$ python3 -q
>>> import numpy as np
>>> np.set_printoptions(precision=1, suppress=True, linewidth=100)
>>> A = np.load("block13.npy")
>>> print(A)
[[-2.  1.  1.]
 [ 1. -2.  1.]
 [ 1.  1. -2.]]
>>> U, sigma, Vh = np.linalg.svd(A)
>>> V = Vh[:(sigma > 1e-8).sum()]
>>> rng = np.random.default_rng(658)
>>> x0 = A[0] + -2 * A[1] + rng.integers(2) * np.eye(3)[0]
>>> x0
array([-4.,  5., -1.])
>>> np.linalg.matrix_rank(np.vstack([A, x0]))
np.int64(2)
>>> print(V.T @ V)
[[ 0.7 -0.3 -0.3]
 [-0.3  0.7 -0.3]
 [-0.3 -0.3  0.7]]
>>> A @ np.linalg.pinv(A) @ A
array([[-2.,  1.,  1.],
       [ 1., -2.,  1.],
       [ 1.,  1., -2.]])
>>> np.allclose(A[:-1].T @ np.linalg.lstsq(A[:-1].T, A[-1])[0], A[-1])
True
>>> np.abs(np.diag(np.linalg.qr(A)[1])) > 1e-9
array([ True,  True, False])
>>> print(np.linalg.lstsq(A[:-1].T, A[-1])[2])
2
>>> evals, V = np.linalg.eigh(A)
>>> x0 = np.array([1, -5, 1])
>>> np.round(x0 @ A @ x0 / (x0 @ x0), 1), evals[0], round(float(evals[-1]), 1)
(np.float64(-2.7), np.float64(-3.0), 0.0)
>>> V * np.abs(evals) @ V.T
array([[ 2., -1., -1.],
       [-1.,  2., -1.],
       [-1., -1.,  2.]])
>>> print(np.round(V * np.maximum(evals, 0) @ V.T, 1) + 0)
[[0. 0. 0.]
 [0. 0. 0.]
 [0. 0. 0.]]
>>> np.einsum("ii->", A)
np.float64(-6.0)
>>> round(np.linalg.det(A[::-1]), 1)
np.float64(0.0)
>>> np.round(np.linalg.eigvals(A), 1) + 0
array([-3.,  0., -3.])
>>> print(round(float(np.linalg.det(A.T)), 1))
0.0
>>> print(np.einsum("ij,ji->", A, A))
18.0
>>> round(np.linalg.eigvals(A).sum().real, 1)
np.float64(-6.0)
>>> np.kron(np.eye(2, dtype=int), A)
array([[-2.,  1.,  1., -0.,  0.,  0.],
       [ 1., -2.,  1.,  0., -0.,  0.],
       [ 1.,  1., -2.,  0.,  0., -0.],
       [-0.,  0.,  0., -2.,  1.,  1.],
       [ 0., -0.,  0.,  1., -2.,  1.],
       [ 0.,  0., -0.,  1.,  1., -2.]])
>>> print((A + A.T) / 2)
[[-2.  1.  1.]
 [ 1. -2.  1.]
 [ 1.  1. -2.]]
>>> (A - A.T) / 2
array([[0., 0., 0.],
       [0., 0., 0.],
       [0., 0., 0.]])
>>> data = np.load("mat.npy")
>>> data.round(1) + 0
array([[ 0. ,  0.3, -0.5,  3. ],
       [ 1.7,  0.9, -2.3, -0.4],
       [ 0.9,  2.4,  1.6,  0. ],
       [ 2.3, -1.6,  1. ,  0.3]])
>>> def softmax(z):
...     e = np.exp(z - z.max(axis=-1, keepdims=True))
...     return e / e.sum(axis=-1, keepdims=True)
... 
>>> np.round(softmax(data[1]), 1) + 0
array([0.6, 0.3, 0. , 0.1])
>>> softmax(data).sum(axis=1)
array([1., 1., 1., 1.])
>>> att = data @ data.T / np.sqrt(4)
>>> softmax(att)[1] @ data
array([ 1.7,  0.9, -2.2, -0.4])
>>> np.round(softmax(att + np.triu(np.full(att.shape, -np.inf), 1)), 1) + 0
array([[1., 0., 0., 0.],
       [0., 1., 0., 0.],
       [0., 0., 1., 0.],
       [0., 0., 0., 1.]])
>>> w1 = np.array([[-3, -3], [-3, -3], [1, -2], [2, 1]])
>>> coef = np.array([-2, -1])
>>> act = np.maximum(data @ w1 + coef, 0)
>>> print((act > 0).mean(axis=0))
[0.2 0.2]
>>> (act > 0).astype(int)
array([[1, 1],
       [0, 0],
       [0, 0],
       [0, 0]])
>>> W2 = np.array([[3, -2], [-2, 2]])
>>> print(w1 @ W2)
[[-3  0]
 [-3  0]
 [ 7 -6]
 [ 4 -2]]
>>> (act @ W2).round(6).argmax(axis=1)
array([0, 0, 0, 0])
>>> act @ W2
array([[ 3.8, -1.2],
       [ 0. ,  0. ],
       [ 0. ,  0. ],
       [ 0. ,  0. ]])
>>> print((data + data.T) / 2)
[[ 0.   1.   0.2  2.6]
 [ 1.   0.9  0.1 -1. ]
 [ 0.2  0.1  1.6  0.5]
 [ 2.6 -1.   0.5  0.3]]
>>> print(np.allclose(data, data.T))
False
>>> (data - data.T) / 2
array([[ 0. , -0.7, -0.7,  0.3],
       [ 0.7,  0. , -2.3,  0.6],
       [ 0.7,  2.3,  0. , -0.5],
       [-0.3, -0.6,  0.5,  0. ]])
>>> round(float(np.linalg.det(data)), 1)
-81.0
>>> print(round(np.trace(data), 1))
2.8
>>> np.round(np.abs(np.linalg.eigvals(data)).max(), 1)
np.float64(3.0)
>>> Y = data + rng.integers(-2, 3, (4, 3)) @ rng.integers(-2, 3, (3, 4))
>>> Y
array([[-2. ,  1.3, -3.5, 11. ],
       [-0.3,  1.9,  0.7,  1.6],
       [ 0.9,  2.4,  5.6, -4. ],
       [10.3, -5.6, -5. , -1.7]])
>>> np.abs(Y - data).sum(axis=1)
array([14.,  8.,  8., 20.])
>>> Y - data
array([[-2.,  1., -3.,  8.],
       [-2.,  1.,  3.,  2.],
       [ 0.,  0.,  4., -4.],
       [ 8., -4., -6., -2.]])
